$ python3 -q
>>> import numpy as np
>>> import numpy.linalg as la
>>> np.set_printoptions(suppress=True, linewidth=200)
>>> q, _ = la.qr(np.array([[-1.0, 1.3, 1.0, -1.6],
...     [-1.6, -1.6, -0.2, -1.0],
...     [1.1, 0.7, -1.1, 1.0],
...     [-0.5, 0.8, 1.3, -0.7]]))
>>> evecs, _ = la.qr(np.array([[0.0, 1.9, 0.5, 0.3, 0.2],
...     [0.5, -1.1, 0.5, -0.3, 1.0],
...     [1.3, 0.1, -0.7, -0.1, -1.0],
...     [0.5, -0.8, -0.7, -0.4, -1.3],
...     [2.9, -1.7, 0.3, -0.6, 1.1]]))
>>> sigma = 3 * 0.5 ** np.arange(4)
>>> m1 = q[:, :4] * sigma @ evecs[:4]
>>> print(m1.round(2))
[[-0.03 -1.59  0.31  0.29 -0.65]
 [ 0.21 -1.64 -0.9   1.05  0.77]
 [ 0.14  0.91  0.77 -1.04  0.11]
 [-0.29 -0.73 -0.27 -0.01 -0.63]]
>>> x0 = np.array([2, 3, 1, 3, 4])
>>> a = np.maximum(m1 @ x0, 0)
>>> print(np.round(np.maximum(m1 @ x0, 0) - np.maximum(-m1 @ x0, 0), 2))
[-6.23  0.83  1.09 -5.58]
>>> print(np.round(np.tanh(m1 @ x0), 2))
[-1.    0.68  0.8  -1.  ]
>>> print(np.round(m1 * (a > 1e-9)[:, None], 2))
[[-0.   -0.    0.    0.   -0.  ]
 [ 0.21 -1.64 -0.9   1.05  0.77]
 [ 0.14  0.91  0.77 -1.04  0.11]
 [-0.   -0.   -0.   -0.   -0.  ]]
>>> print(np.round(np.maximum(m1 @ (3 * x0), 0), 2))
[0.   2.49 3.28 0.  ]
>>> M2 = m1 / la.norm(m1, axis=1)
Traceback (most recent call last):
  File "<python-input-14>", line 1, in <module>
    M2 = m1 / la.norm(m1, axis=1)
         ~~~^~~~~~~~~~~~~~~~~~~~~
ValueError: operands could not be broadcast together with shapes (4,5) (4,) 
>>> M2 = m1 / la.norm(m1, axis=1, keepdims=True)
>>> C2 = M2 @ M2.T
>>> print(C2.round(2))
[[ 1.    0.53 -0.56  0.81]
 [ 0.53  1.   -0.87  0.37]
 [-0.56 -0.87  1.   -0.58]
 [ 0.81  0.37 -0.58  1.  ]]
>>> print((C2 - 2 * np.eye(4)).round(6).argmax(axis=1))
[3 0 0 0]
>>> E = np.load("layer10.npy")
>>> print(E)
[[ 0.  3.  9.  5. -1.]
 [ 3.  0.  0.  0.  0.]
 [ 9.  0.  0.  0.  0.]
 [ 5.  0.  0.  0.  0.]
 [-1.  0.  0.  0.  0.]]
>>> # rows and columns are dependent
>>> rng = np.random.default_rng(70032)
>>> labels = rng.permutation(5)
>>> print(labels)
[1 4 0 2 3]
>>> M2 = E[labels][:, labels]
>>> print(M2)
[[ 0.  0.  3.  0.  0.]
 [ 0.  0. -1.  0.  0.]
 [ 3. -1.  0.  9.  5.]
 [ 0.  0.  9.  0.  0.]
 [ 0.  0.  5.  0.  0.]]
>>> print(round(la.det(M2), 2), round(float(la.det(E[labels])), 2))
0.0 0.0
>>> left, sigma, Vh = la.svd(E)
>>> print(np.argmax(sigma[:-1] / (sigma[1:] + 1e-6)) + 1)
2
>>> M2 = left[:, :2] @ np.diag(sigma[:2]) @ Vh[:2]
>>> print(la.matrix_rank(E, rtol=0.05))
2
>>> cent = np.array([[-3, -3, -9, -6, -7], [5, 0, -3, 9, -7], [0, -1, -7, 3, -9]])
>>> arr = np.repeat(cent, 13 // 3, axis=0)
>>> arr = arr + 0.05 * rng.normal(size=arr.shape)
>>> print(arr.round(2))
[[-2.94 -2.95 -9.15 -5.99 -6.98]
 [-3.   -2.94 -8.98 -6.02 -7.07]
 [-2.97 -2.95 -9.07 -6.   -7.06]
 [-3.04 -3.04 -9.03 -6.06 -7.03]
 [ 5.03  0.04 -3.03  9.06 -6.98]
 [ 5.    0.02 -2.98  9.01 -7.01]
 [ 4.93  0.04 -3.1   8.98 -7.02]
 [ 4.97  0.04 -3.    8.95 -6.96]
 [-0.03 -0.99 -6.94  2.95 -9.02]
 [-0.01 -0.96 -6.99  2.98 -8.95]
 [ 0.02 -0.97 -6.93  2.98 -9.09]
 [-0.05 -0.94 -6.97  3.03 -9.02]]
>>> Ac = (arr - arr.mean(axis=0)) / arr.std(axis=0)
>>> print(np.argwhere(np.abs(Ac) > 2))
[]
>>> print(np.round(Ac.std(axis=0), 2))
[1. 1. 1. 1. 1.]
>>> c = la.lstsq(np.delete(Ac, 4, axis=1), Ac[:, 4])[0]
>>> print(c.round(2))
[ 4.03 -0.48 -0.28 -3.25]
>>> print(np.abs(c).argmax())
0
>>> left, sigma, Vh = la.svd(arr)
>>> print(sigma.round(2))
[35.77 25.85  2.81  0.18  0.08]
>>> print(np.argmax(sigma[:-1] / (sigma[1:] + 1e-6)) + 1)
3
>>> M2 = left[:, :3] @ np.diag(sigma[:3]) @ Vh[:3]
>>> print(round(np.abs(arr - M2).max(), 2))
0.08
>>> print(round(la.norm(arr - M2, 2), 2), round(sigma[3], 2))
0.18 0.18
>>> print(la.matrix_rank(arr, rtol=0.05))
3
>>> print(la.matrix_rank(M2))
3
>>> Ac = arr - arr.mean(axis=0)
>>> evecs = la.svd(Ac)[2][:3]
>>> M2 = Ac - Ac @ evecs.T @ evecs
>>> print(np.round(np.diag(evecs.T @ evecs), 2))
[0.42 0.08 0.93 0.85 0.73]
>>> print(np.round(np.cov(Ac @ evecs.T, rowvar=False), 2) + 0)
[[60.88  0.    0.  ]
 [ 0.    1.95  0.  ]
 [ 0.    0.    0.  ]]
>>> print(np.round(M2.std(axis=0), 2))
[0.02 0.02 0.01 0.01 0.01]
>>> J = np.load("mat.npy")
>>> print(J)
[[ 1.  8.  0.]
 [ 0.  1. -1.]
 [ 0. -3.  3.]]
>>> print([round(float(x), 2) for x in la.svd(J, compute_uv=False)[:3]])
[8.74, 2.94, 0.0]
>>> print(round(la.norm(J, 2) / la.norm(J), 2))
0.95
>>> left, sigma, Vh = la.svd(J, full_matrices=False)
>>> print(sigma.round(2) + 0)
[8.74 2.94 0.  ]
>>> print(np.round(left.T @ left, 2) + 0)
[[1. 0. 0.]
 [0. 1. 0.]
 [0. 0. 1.]]
>>> print(np.abs(left[:, 0]).round(6).argmax())
0
>>> print(np.round(np.abs(Vh[0]), 2))
[0.1  0.98 0.15]
>>> print(np.round(Vh @ Vh.T, 2) + 0)
[[1. 0. 0.]
 [0. 1. 0.]
 [0. 0. 1.]]
